% python3 -q
>>> import numpy as np
>>> from numpy import linalg as LA
>>> np.set_printoptions(precision=1, suppress=True, linewidth=160, sign=" ")
>>> F = np.loadtxt("run13.csv", delimiter=",")
>>> F.round(1) + 0
array([[-0.9,  3.4, -1.2,  1.1, -4.2, -1.1, -0.9, -0.1,  0.6, -0.8,  0.6, -2. ],
       [ 0.2,  1.2, -0.1,  1.3, -0.2, -0.1,  0.5,  1.2,  1.8, -0.2, -0.2,  1.3],
       [-0.1, -2.8,  0.3,  0.8,  1.7, -1.5,  1.1, -0.7, -0.9, -3.2,  1. , -0.7],
       [ 0.3, -3.4,  0.7,  0.9,  3.1, -1. ,  1.6, -0.1, -0.3, -2.6,  0.6,  0.7],
       [ 1.3, -4.4,  1.6, -0.9,  5.8,  1.3,  1.5,  0.6, -0.2,  0.8, -0.8,  3.2],
       [ 0.3, -3.6,  0.7,  1.1,  3.4, -1.1,  1.8,  0. , -0.2, -2.9,  0.7,  0.9]])
>>> # rank 3
>>> left, sigma, Vh = LA.svd(F)
>>> vecs = Vh[:(sigma > 1e-8).sum()]
>>> rng = np.random.default_rng(36746)
>>> x = F[2] + 3 * F[0] + rng.integers(2) * np.eye(12)[11]
>>> x
array([ -2.9,   7.4,  -3.3,   4.1, -11.1,  -4.7,  -1.5,  -1.1,   0.9,  -5.7,   2.7,  -5.8])
>>> np.round(vecs.T @ vecs, 1) + 0
array([[ 0. ,  0. ,  0. ,  0. ,  0.1,  0. ,  0. ,  0. ,  0. ,  0.1,  0. ,  0.1],
       [ 0. ,  0.5, -0.1,  0.1, -0.4,  0. , -0.1,  0.1,  0.2,  0.2,  0. ,  0. ],
       [ 0. , -0.1,  0. ,  0. ,  0.1,  0. ,  0. ,  0. ,  0. ,  0. ,  0. ,  0.1],
       [ 0. ,  0.1,  0. ,  0.3,  0. , -0.2,  0.1,  0.1,  0.2, -0.3,  0.1,  0.1],
       [ 0.1, -0.4,  0.1,  0. ,  0.5,  0.1,  0.1,  0. ,  0. ,  0. ,  0. ,  0.2],
       [ 0. ,  0. ,  0. , -0.2,  0.1,  0.2, -0.1,  0. ,  0. ,  0.3, -0.1,  0.1],
       [ 0. , -0.1,  0. ,  0.1,  0.1, -0.1,  0.1,  0.1,  0.1, -0.2,  0. ,  0.1],
       [ 0. ,  0.1,  0. ,  0.1,  0. ,  0. ,  0.1,  0.2,  0.2,  0. ,  0. ,  0.2],
       [ 0. ,  0.2,  0. ,  0.2,  0. ,  0. ,  0.1,  0.2,  0.3,  0. ,  0. ,  0.2],
       [ 0.1,  0.2,  0. , -0.3,  0. ,  0.3, -0.2,  0. ,  0. ,  0.5, -0.2,  0.1],
       [ 0. ,  0. ,  0. ,  0.1,  0. , -0.1,  0. ,  0. ,  0. , -0.2,  0.1, -0.1],
       [ 0.1,  0. ,  0.1,  0.1,  0.2,  0.1,  0.1,  0.2,  0.2,  0.1, -0.1,  0.4]])
>>> np.round(np.diag(vecs.T @ vecs), 1) + 0
array([ 0. ,  0.5,  0. ,  0.3,  0.5,  0.2,  0.1,  0.2,  0.3,  0.5,  0.1,  0.4])
>>> th = np.radians(45)
>>> r_ = np.eye(12)
>>> r_[5, 5] = r_[7, 7] = np.cos(th)
>>> r_[5, 7], r_[7, 5] = -np.sin(th), np.sin(th)
>>> r_
array([[ 1. ,  0. ,  0. ,  0. ,  0. ,  0. ,  0. ,  0. ,  0. ,  0. ,  0. ,  0. ],
       [ 0. ,  1. ,  0. ,  0. ,  0. ,  0. ,  0. ,  0. ,  0. ,  0. ,  0. ,  0. ],
       [ 0. ,  0. ,  1. ,  0. ,  0. ,  0. ,  0. ,  0. ,  0. ,  0. ,  0. ,  0. ],
       [ 0. ,  0. ,  0. ,  1. ,  0. ,  0. ,  0. ,  0. ,  0. ,  0. ,  0. ,  0. ],
       [ 0. ,  0. ,  0. ,  0. ,  1. ,  0. ,  0. ,  0. ,  0. ,  0. ,  0. ,  0. ],
       [ 0. ,  0. ,  0. ,  0. ,  0. ,  0.7,  0. , -0.7,  0. ,  0. ,  0. ,  0. ],
       [ 0. ,  0. ,  0. ,  0. ,  0. ,  0. ,  1. ,  0. ,  0. ,  0. ,  0. ,  0. ],
       [ 0. ,  0. ,  0. ,  0. ,  0. ,  0.7,  0. ,  0.7,  0. ,  0. ,  0. ,  0. ],
       [ 0. ,  0. ,  0. ,  0. ,  0. ,  0. ,  0. ,  0. ,  1. ,  0. ,  0. ,  0. ],
       [ 0. ,  0. ,  0. ,  0. ,  0. ,  0. ,  0. ,  0. ,  0. ,  1. ,  0. ,  0. ],
       [ 0. ,  0. ,  0. ,  0. ,  0. ,  0. ,  0. ,  0. ,  0. ,  0. ,  1. ,  0. ],
       [ 0. ,  0. ,  0. ,  0. ,  0. ,  0. ,  0. ,  0. ,  0. ,  0. ,  0. ,  1. ]])
>>> other = F @ r_.T
>>> np.abs(other - F).max(axis=0)
array([ 0. ,  0. ,  0. ,  0. ,  0. ,  0.9,  0. ,  0.8,  0. ,  0. ,  0. ,  0. ])
>>> other = np.array([[1]])
>>> cent = np.array([[1, 0, 0, 3], [3, 2, 0, 2], [0, 1, 1, 1], [0, 3, 1, 1]])
>>> M = np.block([[other, np.zeros((1, 4))], [np.zeros((4, 1)), cent]])
>>> M
array([[ 1.,  0.,  0.,  0.,  0.],
       [ 0.,  1.,  0.,  0.,  3.],
       [ 0.,  3.,  2.,  0.,  2.],
       [ 0.,  0.,  1.,  1.,  1.],
       [ 0.,  0.,  3.,  1.,  1.]])
>>> # 2 groups of indices that never mix
>>> other = M / np.sqrt((M ** 2).mean(axis=1, keepdims=True))
>>> M - M.mean(axis=1, keepdims=True)
array([[ 0.8, -0.2, -0.2, -0.2, -0.2],
       [-0.8,  0.2, -0.8, -0.8,  2.2],
       [-1.4,  1.6,  0.6, -1.4,  0.6],
       [-0.6, -0.6,  0.4,  0.4,  0.4],
       [-1. , -1. ,  2. ,  0. ,  0. ]])
>>> LA.matrix_rank(M - M.mean(axis=1, keepdims=True))
np.int64(4)
>>> other[1]
array([ 0. ,  0.7,  0. ,  0. ,  2.1])
>>> idx = rng.permutation(5)
>>> idx
array([ 1,  3,  4,  2,  0])
>>> other = M[idx][:, idx]
>>> np.sort(np.abs(LA.eigvals(other)))
array([ 0.7,  1. ,  2. ,  2. ,  5.3])
>>> np.trace(other)
np.float64(6.0)
>>> np.allclose(other, M)
False
>>> np.round(LA.det(other), 1), round(float(LA.det(M[idx])), 1)
(np.float64(14.0), 14.0)
>>> np.sort(LA.eigvals(M).real)
array([-0.5, -0.5,  0.7,  1. ,  5.3])
>>> M @ M
array([[  1.,   0.,   0.,   0.,   0.],
       [  0.,   1.,   9.,   3.,   6.],
       [  0.,   9.,  10.,   2.,  15.],
       [  0.,   3.,   6.,   2.,   4.],
       [  0.,   9.,  10.,   2.,   8.]])
>>> np.flatnonzero(LA.matrix_power((M != 0) + (M.T != 0) + np.eye(5), 5)[2])
array([ 1,  2,  3,  4])
>>> (M != 0).astype(int)
array([[ 1,  0,  0,  0,  0],
       [ 0,  1,  0,  0,  1],
       [ 0,  1,  1,  0,  1],
       [ 0,  0,  1,  1,  1],
       [ 0,  0,  1,  1,  1]])
>>> round(float(LA.det(M)), 1)
14.0
>>> (LA.matrix_power((M != 0) + (M.T != 0) + np.eye(5), 5) > 0).astype(int)
array([[ 1,  0,  0,  0,  0],
       [ 0,  1,  1,  1,  1],
       [ 0,  1,  1,  1,  1],
       [ 0,  1,  1,  1,  1],
       [ 0,  1,  1,  1,  1]])
